% python3 -q
>>> import numpy as np
>>> np.set_printoptions(precision=1, suppress=True, linewidth=100)
>>> def rnd(a):
...     return np.round(a, 1) + 0
... 
>>> J = np.array([[2.7, 0.3, 0.2, -0.4, 0.8],
...     [0.0, 0.1, 0.3, -0.2, -1.0],
...     [0.0, -0.2, 0.0, 0.1, 0.8],
...     [-0.3, -0.5, 0.2, 0.1, 0.4],
...     [-0.2, -0.6, 0.1, -0.3, 0.3],
...     [-0.6, -0.1, -0.3, 0.1, -0.3]])
>>> rng = np.random.default_rng(783)
>>> Y = J + rng.integers(-2, 3, (6, 3)) @ rng.integers(-2, 3, (3, 5))
>>> Y
array([[ 5.7, -1.7,  2.2, -3.4, -3.2],
       [ 6. ,  0.1,  4.3, -2.2, -9. ],
       [ 0. , -1.2,  0. , -0.9,  0.8],
       [ 1.7, -5.5,  4.2, -2.9, -3.6],
       [-4.2,  0.4, -3.9,  0.7,  6.3],
       [-1.6, -2.1,  1.7,  1.1, -0.3]])
>>> Y - J
array([[ 3., -2.,  2., -3., -4.],
       [ 6.,  0.,  4., -2., -8.],
       [ 0., -1.,  0., -1.,  0.],
       [ 2., -5.,  4., -3., -4.],
       [-4.,  1., -4.,  1.,  6.],
       [-1., -2.,  2.,  1.,  0.]])
>>> np.abs(Y - J).sum(axis=1)
array([14., 20.,  2., 18., 16.,  6.])
>>> rnd(np.linalg.svd(Y - J, compute_uv=False))
array([16.5,  5.7,  3. ,  0. ,  0. ])
>>> blk = np.stack([J, 5 * J, J[::-1]])
>>> rnd(np.linalg.norm(blk, axis=(1, 2)))
array([ 3.4, 17.1,  3.4])
>>> rnd(np.einsum("bij,cij->bc", blk, blk))
array([[ 11.7,  58.8,  -3.7],
       [ 58.8, 293.8, -18.3],
       [ -3.7, -18.3,  11.8]])
>>> rnd(blk.sum(axis=0))
array([[15.6,  1.7,  0.9, -2.3,  4.5],
       [-0.2,  0. ,  1.9, -1.5, -5.7],
       [-0.3, -1.7,  0.2,  0.7,  5.2],
       [-1.8, -3.2,  1.2,  0.7,  3.2],
       [-1.2, -3.5,  0.9, -2. ,  0.8],
       [-0.9, -0.3, -1.6,  0.2, -1. ]])
>>> np.linalg.matrix_rank(blk)
array([5, 5, 5])
>>> blk.shape
(3, 6, 5)
>>> W0 = np.array([[0, 3], [3, 0]])
>>> W0
array([[0, 3],
       [3, 0]])
>>> rnd(np.linalg.norm(W0, axis=0))
array([3., 3.])
>>> W0.T @ W0
array([[9, 0],
       [0, 9]])
>>> ev, vecs = np.linalg.eigh(W0)
>>> rnd(np.abs(vecs[:, -1]))
array([0.7, 0.7])
>>> np.abs(vecs[:, -1]).round(6).argmax()
np.int64(0)
>>> ev.sum(), np.trace(W0)
(np.float64(0.0), np.int64(0))
>>> (ev > 1e-8).sum(), (ev < -1e-8).sum()
(np.int64(1), np.int64(1))
>>> P = np.triu(np.array([[2, -1], [-2, 0]]), 1) + np.eye(2)
>>> Y = P @ W0 @ np.linalg.inv(P)
>>> np.trace(Y), np.trace(W0)
(np.float64(0.0), np.int64(0))
>>> rnd(np.linalg.det(Y))
np.float64(-9.0)
>>> Y
array([[-3.,  0.],
       [ 3.,  3.]])
>>> Uu, sigma, Vt = np.linalg.svd(W0, full_matrices=False)
>>> np.cumsum(sigma ** 2) / np.sum(sigma ** 2)
array([0.5, 1. ])
>>> Uu.T @ Uu
array([[1., 0.],
       [0., 1.]])
>>> Uu.shape, sigma.shape, Vt.shape
((2, 2), (2,), (2, 2))
>>> rnd(np.sqrt((sigma ** 2).sum())), rnd(np.linalg.norm(W0))
(np.float64(4.2), np.float64(4.2))
>>> (sigma > 1e-8).sum()
np.int64(2)
>>> K = np.eye(5, dtype=int)[rng.permutation(5)]
>>> K
array([[0, 0, 0, 0, 1],
       [1, 0, 0, 0, 0],
       [0, 1, 0, 0, 0],
       [0, 0, 0, 1, 0],
       [0, 0, 1, 0, 0]])
>>> (np.linalg.matrix_power((K != 0) + (K.T != 0) + np.eye(5), 5) > 0).astype(int)
array([[1, 1, 1, 0, 1],
       [1, 1, 1, 0, 1],
       [1, 1, 1, 0, 1],
       [0, 0, 0, 1, 0],
       [1, 1, 1, 0, 1]])
>>> rnd(np.linalg.det(K))
np.float64(-1.0)
>>> K @ K
array([[0, 0, 1, 0, 0],
       [0, 0, 0, 0, 1],
       [1, 0, 0, 0, 0],
       [0, 0, 0, 1, 0],
       [0, 1, 0, 0, 0]])
>>> np.flatnonzero(np.linalg.matrix_power((K != 0) + (K.T != 0) + np.eye(5), 5)[4])
array([0, 1, 2, 4])
